In [1]: import numpy as np

In [2]: from numpy import linalg as LA

In [3]: np.set_printoptions(suppress=True, linewidth=140)

In [4]: sigma = 10 * 0.2 ** np.arange(5)

In [5]: rng = np.random.default_rng(952754)

In [6]: K = rng.normal(size=(26, 5)) * rng.permutation(sigma)

In [7]: K.round(2) + 0
Out[7]: 
array([[ -0.22,   0.03,  -1.31,  -1.99,  -0.04],
       [ -0.27,   0.03,   8.4 ,   2.42,   0.04],
       [  0.26,  -0.01,   2.28,   2.02,  -0.06],
       [  0.02,   0.  ,  -1.66,   0.34,   0.05],
       [ -0.16,   0.01,   2.99,   0.23,   0.11],
       [  0.32,   0.01,  11.56,   3.61,  -0.06],
       [ -0.19,   0.  ,  -3.32,  -1.29,  -0.08],
       [  0.06,   0.  ,  -7.1 ,  -0.9 ,  -0.17],
       [ -0.31,   0.02,  10.88,   2.99,   0.08],
       [ -0.46,   0.  ,  -1.09,  -1.89,   0.  ],
       [ -0.36,   0.03,  13.25,   2.19,  -0.05],
       [  0.64,  -0.04, -17.71,   3.82,  -0.03],
       [  0.42,  -0.01,   6.99,  -0.94,  -0.12],
       [ -0.4 ,  -0.01,   8.37,  -2.32,   0.09],
       [ -0.19,   0.  ,   9.42,   2.58,   0.06],
       [  0.1 ,   0.01,  -0.91,   0.35,   0.13],
       [  0.43,  -0.01, -29.2 ,   3.32,   0.02],
       [  0.37,   0.02,  -6.69,  -1.18,   0.01],
       [ -0.14,   0.  ,  -9.01,  -2.34,   0.09],
       [ -0.23,   0.  ,  15.45,   1.93,  -0.07],
       [ -0.31,  -0.01,  13.43,  -1.83,  -0.07],
       [ -0.22,  -0.02,   8.85,  -4.04,   0.  ],
       [  0.55,   0.03,  -1.65,   0.43,   0.1 ],
       [  0.24,  -0.01,  -0.4 ,  -0.22,   0.08],
       [  0.23,   0.02,   0.67,   0.3 ,  -0.01],
       [ -0.36,   0.01,  -3.75,  -0.59,   0.04]])

In [8]: Ac = K - K.mean(axis=0)

In [9]: left, sigma, VT = LA.svd(Ac, full_matrices=False)

In [10]: np.searchsorted(np.cumsum(sigma ** 2) / (sigma ** 2).sum(), 0.9) + 1
Out[10]: np.int64(1)

In [11]: round((sigma ** 2).sum() ** 2 / (sigma ** 4).sum(), 2)
Out[11]: np.float64(1.09)

In [12]: sigma.round(2)
Out[12]: array([50.64, 10.7 ,  1.3 ,  0.37,  0.08])

In [13]: np.round(sigma ** 2 / (sigma ** 2).sum(), 2) + 0
Out[13]: array([0.96, 0.04, 0.  , 0.  , 0.  ])

In [14]: x = np.array([-4, -5, -3, 1, 0])

In [15]: np.sign((K @ x).round(6))
Out[15]: array([ 1., -1., -1.,  1., -1., -1.,  1.,  1., -1.,  1., -1.,  1., -1., -1., -1.,  1.,  1.,  1.,  1., -1., -1., -1.,  1.,  1., -1.,  1.])

In [16]: (K @ x).argmax()
Out[16]: np.int64(16)

In [17]: A2 = K + rng.integers(-2, 3, (26, 2)) @ rng.integers(-2, 3, (2, 5))

In [18]: A2.round(2) + 0
Out[18]: 
array([[  2.78,  -0.97,  -2.31,   1.01,   3.96],
       [ -6.27,   4.03,   6.4 ,   2.42,   2.04],
       [  3.26,  -1.01,   1.28,   5.02,   3.94],
       [ -1.98,   2.  ,  -3.66,   2.34,   4.05],
       [ -0.16,   0.01,   2.99,   0.23,   0.11],
       [  0.32,   0.01,  11.56,   3.61,  -0.06],
       [  1.81,  -1.  ,  -3.32,  -0.29,   0.92],
       [  0.06,   1.  ,  -9.1 ,   2.1 ,   4.83],
       [  3.69,  -1.98,  10.88,   4.99,   2.08],
       [  3.54,  -2.  ,  -1.09,   0.11,   2.  ],
       [  3.64,  -2.97,  15.25,   1.19,  -3.05],
       [  3.64,  -2.04, -16.71,   3.82,  -1.03],
       [  0.42,  -1.01,   8.99,  -3.94,  -5.12],
       [ -5.4 ,   2.99,   7.37,  -3.32,   0.09],
       [ -4.19,   2.  ,   9.42,   0.58,  -1.94],
       [  0.1 ,   0.01,  -0.91,   0.35,   0.13],
       [  5.43,  -3.01, -28.2 ,   4.32,   0.02],
       [ -2.63,   1.02,  -5.69,  -4.18,  -3.99],
       [  3.86,  -3.  ,  -7.01,  -3.34,  -2.91],
       [  0.77,   0.  ,  14.45,   3.93,   2.93],
       [  3.69,  -3.01,  15.43,  -2.83,  -3.07],
       [  3.78,  -2.02,   8.85,  -2.04,   2.  ],
       [  4.55,  -1.97,  -1.65,   2.43,   2.1 ],
       [  4.24,  -3.01,   1.6 ,  -1.22,  -2.92],
       [  1.23,  -0.98,   1.67,  -0.7 ,  -2.01],
       [ -0.36,   1.01,  -5.75,   2.41,   5.04]])

In [19]: LA.matrix_rank(A2 - K, tol=1e-8)
Out[19]: np.int64(2)

In [20]: np.round(LA.svd(A2 - K, compute_uv=False), 2) + 0
Out[20]: array([19.94, 18.23,  0.  ,  0.  ,  0.  ])

In [21]: W0 = np.load("arr.npy")

In [22]: W0
Out[22]: 
array([[ 1.83,  4.22, -2.87, -0.29,  1.56,  2.46,  1.04, -1.01, -3.13, -2.56],
       [ 1.86,  4.62, -3.11,  0.16,  1.01,  2.83,  1.35, -1.32, -3.38, -3.38],
       [ 2.91,  7.96, -4.92,  0.38,  2.84,  5.41,  2.45, -2.93, -5.06, -5.32],
       [ 0.43, -0.01, -0.26,  0.26,  0.28,  0.74,  0.44, -0.17, -0.54,  0.61],
       [-1.48, -3.6 ,  2.97,  0.07, -0.89, -2.82, -1.41,  0.78,  2.92,  2.48],
       [-0.29,  1.27,  0.02,  0.2 ,  0.17,  0.53,  0.32, -0.38, -0.19, -0.94],
       [ 0.95,  2.2 , -2.21, -0.36,  1.35,  1.67,  1.11, -0.66, -2.4 , -1.88],
       [-0.93, -0.56,  0.91, -0.56, -0.64, -0.21, -0.42,  0.52,  0.64,  0.38],
       [-0.93, -0.78,  1.23, -0.56, -0.19, -0.18, -0.13, -0.05,  0.22,  0.42],
       [-0.53, -0.64,  0.64, -0.11, -0.5 , -0.84, -0.18, -0.06,  0.48,  0.52],
       [-0.03, -0.16, -0.17,  0.26,  0.49, -0.51, -0.23,  0.18,  0.17, -0.29],
       [-0.44, -2.02,  1.17,  0.22, -0.27, -1.33, -0.61,  0.27,  1.73,  1.44],
       [-1.01, -2.01,  1.23, -0.24, -0.55, -1.18, -0.36,  0.56,  1.37,  1.16],
       [ 1.7 ,  4.44, -3.31,  0.05,  1.46,  3.6 ,  1.33, -1.48, -3.03, -3.44],
       [-1.54, -5.75,  3.92,  0.22, -1.54, -3.87, -2.17,  1.61,  3.44,  3.78],
       [-1.78, -4.84,  3.09,  0.23, -2.14, -3.33, -1.55,  1.5 ,  2.98,  3.06],
       [-1.66, -5.1 ,  3.45, -0.94, -1.88, -3.41, -1.63,  1.26,  3.25,  3.56],
       [-1.05, -2.86,  1.36,  0.11, -1.32, -1.89, -1.49,  0.81,  1.55,  1.61],
       [-2.22, -5.94,  4.38, -0.21, -1.99, -4.14, -1.29,  1.68,  3.8 ,  4.12],
       [ 0.6 ,  1.72, -1.22,  0.06,  0.51,  1.88,  0.14, -0.71, -1.95, -1.47],
       [-0.25,  0.35, -0.47,  0.14,  0.16,  0.02, -0.09, -0.19, -0.11, -0.72],
       [-1.71, -3.22,  2.26,  0.2 , -1.33, -2.01, -1.46,  0.82,  2.24,  1.96],
       [ 0.74,  2.47, -1.03, -0.09,  1.28,  1.1 ,  0.46, -0.55, -1.7 , -2.03],
       [-0.3 , -0.37,  0.39, -0.41, -0.47, -0.45, -0.01, -0.03,  0.45,  0.53],
       [-0.87, -2.8 ,  1.53, -0.13, -0.97, -0.66, -1.04,  0.8 ,  1.67,  1.02],
       [-2.17, -5.31,  3.39, -0.01, -2.14, -3.38, -1.5 ,  1.72,  3.49,  3.77],
       [ 0.53,  0.37, -0.24, -0.33,  0.17,  0.2 ,  0.54, -0.48, -0.44, -0.33],
       [-0.06, -1.25,  0.66, -0.02, -0.4 , -0.72, -0.57,  0.49,  0.57,  0.56],
       [ 0.67,  1.59, -0.91, -0.38,  0.57,  1.05,  0.67, -0.69, -1.74, -0.97]])

In [23]: C = W0[[20, 10]].astype(float)

In [24]: for _ in range(3):
    ...:     idx = LA.norm(W0[:, None] - C, axis=-1).argmin(axis=1)
    ...:     C = np.array([W0[idx == j].mean(axis=0) for j in range(2)])
    ...: 

In [25]: idx
Out[25]: array([0, 0, 0, 0, 1, 0, 0, 1, 1, 1, 1, 1, 1, 0, 1, 1, 1, 1, 1, 0, 0, 1, 0, 1, 1, 1, 0, 1, 0])

In [26]: np.abs(C[1] - C[0]).argmax()
Out[26]: np.int64(1)

In [27]: C.round(2)
Out[27]: 
array([[ 0.97,  2.6 , -1.71, -0.02,  0.95,  1.79,  0.81, -0.88, -1.97, -1.87],
       [-1.1 , -2.78,  1.91, -0.11, -0.98, -1.82, -0.94,  0.76,  1.82,  1.77]])

In [28]: np.round(C[1] - C[0], 2)
Out[28]: array([-2.07, -5.38,  3.62, -0.09, -1.93, -3.61, -1.76,  1.64,  3.79,  3.64])
